In [1]: import numpy as np

In [2]: np.set_printoptions(precision=2, suppress=True, linewidth=140, legacy="1.25")

In [3]: X = np.load("m.npy")

In [4]: X
Out[4]: 
array([[-1.  ,  0.26, -2.05,  0.62, -0.93],
       [ 0.02,  0.35, -0.07,  0.55,  0.1 ],
       [-0.92, -0.74, -1.58, -0.98, -1.08],
       [ 2.26,  0.67,  4.24,  0.59,  2.39],
       [ 0.38, -0.07,  0.77, -0.19,  0.36],
       [-3.68, -1.52, -6.77, -1.64, -3.99]])

In [5]: U, s, Vh = np.linalg.svd(X, full_matrices=False)

In [6]: np.allclose(U * s @ Vh, X)
Out[6]: True

In [7]: np.round(np.sqrt((s ** 2).sum()), 2), np.round(np.linalg.norm(X), 2)
Out[7]: (11.13, 11.13)

In [8]: s.round(2) + 0
Out[8]: array([11.  ,  1.66,  0.  ,  0.  ,  0.  ])

In [9]: (s > 1e-8).sum()
Out[9]: 2

In [10]: U.shape, s.shape, Vh.shape
Out[10]: ((6, 5), (5,), (5, 5))

In [11]: np.abs(U[:, 0]).round(6).argmax()
Out[11]: 5

In [12]: vec = np.array([2, 5, 9, 8, 6])

In [13]: h = np.maximum(X @ vec, 0)

In [14]: np.tanh(X @ vec)
Out[14]: array([-1.,  1., -1.,  1.,  1., -1.])

In [15]: np.maximum(X @ (3 * vec), 0)
Out[15]: array([  0.  ,  18.48,   0.  , 195.27,  23.94,   0.  ])

In [16]: X * (h > 1e-9)[:, None]
Out[16]: 
array([[-0.  ,  0.  , -0.  ,  0.  , -0.  ],
       [ 0.02,  0.35, -0.07,  0.55,  0.1 ],
       [-0.  , -0.  , -0.  , -0.  , -0.  ],
       [ 2.26,  0.67,  4.24,  0.59,  2.39],
       [ 0.38, -0.07,  0.77, -0.19,  0.36],
       [-0.  , -0.  , -0.  , -0.  , -0.  ]])

In [17]: X.T @ h
Out[17]: array([150.26,  45.21, 281.7 ,  40.27, 159.05])

In [18]: np.linalg.cond(X) > 100
Out[18]: True

In [19]: [round(float(x), 2) for x in np.linalg.svd(X, compute_uv=False)[:3]]
Out[19]: [11.0, 1.66, 0.0]

In [20]: np.argsort(-np.linalg.norm(X, axis=0).round(6), kind="stable")[:3]
Out[20]: array([2, 4, 0])

In [21]: A2 = X / np.sqrt((X ** 2).mean(axis=1, keepdims=True))

In [22]: A2[4]
Out[22]: array([ 0.89, -0.16,  1.81, -0.45,  0.84])

In [23]: np.linalg.matrix_rank(A2) == np.linalg.matrix_rank(X)
Out[23]: True

In [24]: np.linalg.norm(A2, axis=1)
Out[24]: array([2.24, 2.24, 2.24, 2.24, 2.24, 2.24])

In [25]: blk = np.stack([X, -3 * X, X[::-1]])

In [26]: np.linalg.norm(blk, axis=(1, 2))
Out[26]: array([11.13, 33.38, 11.13])

In [27]: (blk @ X.T).shape
Out[27]: (3, 6, 6)

In [28]: data = 5 * np.eye(10) + np.eye(10, k=1)

In [29]: data
Out[29]: 
array([[5., 1., 0., 0., 0., 0., 0., 0., 0., 0.],
       [0., 5., 1., 0., 0., 0., 0., 0., 0., 0.],
       [0., 0., 5., 1., 0., 0., 0., 0., 0., 0.],
       [0., 0., 0., 5., 1., 0., 0., 0., 0., 0.],
       [0., 0., 0., 0., 5., 1., 0., 0., 0., 0.],
       [0., 0., 0., 0., 0., 5., 1., 0., 0., 0.],
       [0., 0., 0., 0., 0., 0., 5., 1., 0., 0.],
       [0., 0., 0., 0., 0., 0., 0., 5., 1., 0.],
       [0., 0., 0., 0., 0., 0., 0., 0., 5., 1.],
       [0., 0., 0., 0., 0., 0., 0., 0., 0., 5.]])

In [30]: vec = np.array([-1, 1, 2, -2, 1, -2, -2, 0, -2, -3])

In [31]: np.sign((data @ vec).round(6))
Out[31]: array([-1.,  1.,  1., -1.,  1., -1., -1., -1., -1., -1.])

In [32]: data @ np.eye(10)[0]
Out[32]: array([5., 0., 0., 0., 0., 0., 0., 0., 0., 0.])

In [33]: feats = np.load("mat.npy")

In [34]: feats
Out[34]: 
array([[  2.,   2.,  -8., -10.,   6.,   8.,   0.],
       [  2.,  -1.,  -4.,  -5.,   3.,   4.,   0.],
       [ -8.,  -4.,  14.,  20., -12., -16.,   0.],
       [-10.,  -5.,  20.,  23., -15., -20.,   0.],
       [  6.,   3., -12., -15.,   7.,  12.,   0.],
       [  8.,   4., -16., -20.,  12.,  14.,   0.],
       [  0.,   0.,   0.,   0.,   0.,   0.,  -2.]])

In [35]: evals, evecs = np.linalg.eigvalsh(feats)
ValueError: too many values to unpack (expected 2)


In [36]: evals, evecs = np.linalg.eigh(feats)

In [37]: np.abs(evecs[:, -1]).round(6).argmax()
Out[37]: 3

In [38]: np.unique(evals.round(6) + 0, return_counts=True)[1]
Out[38]: array([6, 1])

In [39]: np.round(evecs.T @ feats @ evecs, 2) + 0
Out[39]: 
array([[-2.,  0.,  0.,  0.,  0.,  0.,  0.],
       [ 0., -2.,  0.,  0.,  0.,  0.,  0.],
       [ 0.,  0., -2.,  0.,  0.,  0.,  0.],
       [ 0.,  0.,  0., -2.,  0.,  0.,  0.],
       [ 0.,  0.,  0.,  0., -2.,  0.,  0.],
       [ 0.,  0.,  0.,  0.,  0., -2.,  0.],
       [ 0.,  0.,  0.,  0.,  0.,  0., 69.]])

In [40]: evecs @ np.diag(evals) @ evecs.T
Out[40]: 
array([[  2.,   2.,  -8., -10.,   6.,   8.,   0.],
       [  2.,  -1.,  -4.,  -5.,   3.,   4.,   0.],
       [ -8.,  -4.,  14.,  20., -12., -16.,   0.],
       [-10.,  -5.,  20.,  23., -15., -20.,   0.],
       [  6.,   3., -12., -15.,   7.,  12.,   0.],
       [  8.,   4., -16., -20.,  12.,  14.,   0.],
       [  0.,   0.,   0.,   0.,   0.,   0.,  -2.]])

In [41]: (evals > 1e-8).sum(), (evals < -1e-8).sum()
Out[41]: (1, 6)
